$ python -q
>>> import numpy as np
>>> np.set_printoptions(precision=1, suppress=True, linewidth=120, sign=" ")
>>> def rd(a):
...     return np.round(a, 1) + 0
... 
>>> mat = np.load("w.npy")
>>> print(rd(mat))
[[ 0.   0.5  0.5]
 [ 0.7 -0.9 -0.6]
 [ 0.2  0.3  0.2]
 [-0.3  0.4  0.6]
 [ 0.1  0.7  1.2]
 [-0.3 -0.3 -0.1]
 [-0.4  0.   0.1]
 [-0.7  0.5  0.5]
 [-0.1  0.   0.3]
 [-0.3 -0.5  1.1]
 [ 0.1 -0.8 -0.2]
 [ 0.  -0.6 -0.8]
 [-0.4  1.   0.5]
 [ 0.2 -0.3 -1.1]
 [-0.2  0.5  0.6]
 [ 0.1 -0.5 -0.9]
 [ 0.  -0.3  0.1]
 [ 0.   0.3  1.2]
 [ 0.  -0.2 -1.1]
 [ 0.  -0.3 -0.1]
 [ 0.3 -0.7 -1. ]
 [ 0.4  0.6  0.2]
 [-0.1 -0.2  0.5]
 [-0.1 -0.2 -0.7]
 [ 0.  -0.7 -0.3]
 [ 0.4 -0.5 -1.1]
 [-0.6  0.2  0.7]
 [-0.1 -0.3 -0.4]
 [ 0.2 -0.5 -0.5]
 [ 0.2 -0.7  0.2]
 [-0.4  0.   0.4]]
>>> print(rd(np.linalg.norm(mat, 2)))
4.4
>>> print(rd(np.linalg.norm(mat, axis=1)))
[ 0.7  1.2  0.4  0.8  1.4  0.4  0.4  1.   0.3  1.2  0.8  1.   1.2  1.2  0.8  1.   0.3  1.3  1.1  0.3  1.3  0.7  0.5
  0.7  0.8  1.3  0.9  0.5  0.7  0.8  0.6]
>>> print(rd(np.linalg.norm(mat, "nuc")))
7.7
>>> print(rd(np.linalg.norm(mat) ** 2 / np.linalg.norm(mat, 2) ** 2))
1.3
>>> print(rd(mat[7] @ mat[16]))
-0.1
>>> print(rd(np.linalg.norm(mat, axis=0)))
[ 1.7  2.7  3.8]
>>> print(np.linalg.norm(mat, axis=1).argmax())
4
>>> d = np.linalg.norm(mat[:, None] - mat[None], axis=-1)
>>> print(rd(np.linalg.norm(mat, axis=1)))
[ 0.7  1.2  0.4  0.8  1.4  0.4  0.4  1.   0.3  1.2  0.8  1.   1.2  1.2  0.8  1.   0.3  1.3  1.1  0.3  1.3  0.7  0.5
  0.7  0.8  1.3  0.9  0.5  0.7  0.8  0.6]
>>> print(d.mean(axis=1).argmax())
4
>>> print(np.unravel_index(d.round(6).argmax(), d.shape))
(np.int64(4), np.int64(20))
>>> print(d[5].round(6).argsort(kind="stable")[:4])
[  5  19  16   6]
>>> print(d.shape)
(31, 31)
